% python3 -q
>>> import numpy as np
>>> from numpy import linalg as LA
>>> np.set_printoptions(suppress=True, linewidth=120)
>>> def rd(a):
...     return np.round(a, 3) + 0
... 
>>> F = np.load("test8.npy")
>>> F
array([[ 0, -3,  0,  0],
       [ 0,  0,  0,  0],
       [ 0,  0,  0,  0],
       [-1,  0,  0,  0]])
>>> rd(LA.norm(F, axis=0))
array([1., 3., 0., 0.])
>>> F @ F.T
array([[9, 0, 0, 0],
       [0, 0, 0, 0],
       [0, 0, 0, 0],
       [0, 0, 0, 1]])
>>> rd(LA.svd(F, compute_uv=False))
array([3., 1., 0., 0.])
>>> np.abs(np.diag(LA.qr(F)[1])) > 1e-9
array([ True,  True, False, False])
>>> try:
...     LA.inv(F)
... except LA.LinAlgError as e:
...     print(e)
... 
Singular matrix
>>> np.allclose(F[:-1].T @ LA.lstsq(F[:-1].T, F[-1])[0], F[-1])
False
>>> LA.lstsq(F[:-1].T, F[-1])[2]
np.int32(1)
>>> rd(np.trace(LA.pinv(F) @ F))
np.float64(2.0)
>>> F @ F
array([[0, 0, 0, 0],
       [0, 0, 0, 0],
       [0, 0, 0, 0],
       [0, 3, 0, 0]])
>>> rd(LA.det(F))
np.float64(0.0)
>>> rk = LA.matrix_rank(F)
>>> rk
np.int64(2)
>>> ns = LA.svd(F)[2][rk:].T
>>> [int(LA.matrix_rank(F[:, :j + 1])) for j in range(4)]
[1, 2, 2, 2]
>>> F @ ns
array([[0., 0.],
       [0., 0.],
       [0., 0.],
       [0., 0.]])
>>> ns @ ns.T
array([[0., 0., 0., 0.],
       [0., 0., 0., 0.],
       [0., 0., 1., 0.],
       [0., 0., 0., 1.]])
>>> [int(LA.matrix_rank(np.delete(F, i, axis=0))) for i in range(4)]
[1, 2, 2, 1]
>>> [int(LA.matrix_rank(F[:i])) for i in range(1, len(F) + 1)]
[1, 1, 1, 2]
>>> LA.cond(F) > 100
np.True_
>>> [round(float(x), 3) for x in LA.svd(F, compute_uv=False)[:3]]
[3.0, 1.0, 0.0]
>>> mat = np.load("m.npy")
>>> mat
array([[ 3.,  5.,  0.,  0.,  0.,  0.],
       [ 5.,  3.,  5.,  0.,  0.,  0.],
       [ 0.,  5.,  1.,  5.,  0.,  0.],
       [ 0.,  0.,  5., -2.,  5.,  0.],
       [ 0.,  0.,  0.,  5.,  0.,  5.],
       [ 0.,  0.,  0.,  0.,  5., -3.]])
>>> mat @ mat
array([[ 34.,  30.,  25.,   0.,   0.,   0.],
       [ 30.,  59.,  20.,  25.,   0.,   0.],
       [ 25.,  20.,  51.,  -5.,  25.,   0.],
       [  0.,  25.,  -5.,  54., -10.,  25.],
       [  0.,   0.,  25., -10.,  50., -15.],
       [  0.,   0.,   0.,  25., -15.,  34.]])
>>> (mat + mat.T) / 2
array([[ 3.,  5.,  0.,  0.,  0.,  0.],
       [ 5.,  3.,  5.,  0.,  0.,  0.],
       [ 0.,  5.,  1.,  5.,  0.,  0.],
       [ 0.,  0.,  5., -2.,  5.,  0.],
       [ 0.,  0.,  0.,  5.,  0.,  5.],
       [ 0.,  0.,  0.,  0.,  5., -3.]])
>>> np.trace(mat)
np.float64(2.0)
>>> M = np.load("layer3.npy")
>>> M
array([[ 5.131,  4.055,  3.064,  1.052],
       [ 4.945,  3.973,  2.923,  0.915],
       [ 5.071,  3.934,  2.969,  0.977],
       [ 4.938,  3.991,  3.071,  1.067],
       [ 4.998,  4.031,  3.073,  1.027],
       [ 5.074,  3.989,  2.983,  0.983],
       [ 4.961,  4.063,  2.95 ,  1.078],
       [ 5.039,  4.043,  2.954,  0.918],
       [ 5.004,  3.962,  3.069,  1.037],
       [ 3.064,  0.999,  0.019,  2.063],
       [ 2.969,  1.036,  0.013,  1.94 ],
       [ 3.005,  1.044, -0.086,  2.024],
       [ 2.97 ,  1.007, -0.103,  2.018],
       [ 2.917,  1.028,  0.019,  1.948],
       [ 2.986,  1.   , -0.043,  2.015],
       [ 2.927,  1.067, -0.035,  1.914],
       [ 2.943,  0.955,  0.013,  1.975],
       [ 3.031,  0.981, -0.024,  1.945]])
>>> W = np.array([[-3, 0, -1, -3, -4],
...     [0, -6, -5, 3, -5],
...     [-7, 2, 5, 3, 3],
...     [-3, 1, 8, -6, 3]])
>>> coef = np.array([3, 0, 2, 0, 0])
>>> act = np.maximum(F @ W + coef, 0)
>>> (act > 0).mean(axis=0)
array([1.  , 0.25, 1.  , 0.25, 0.5 ])
>>> (act > 0).astype(int)
array([[1, 1, 1, 0, 1],
       [1, 0, 1, 0, 0],
       [1, 0, 1, 0, 0],
       [1, 0, 1, 1, 1]])
>>> W2 = np.array([[2, 0, 0], [3, 1, 2], [0, 0, 1], [1, 0, 2], [3, 2, 3]])
>>> W @ W2
array([[-21,  -8, -19],
       [-30, -16, -26],
       [  4,   8,  24],
       [  0,   7,   7]])
>>> (act @ W2).round(6).argmax(axis=1)
array([0, 0, 0, 0])
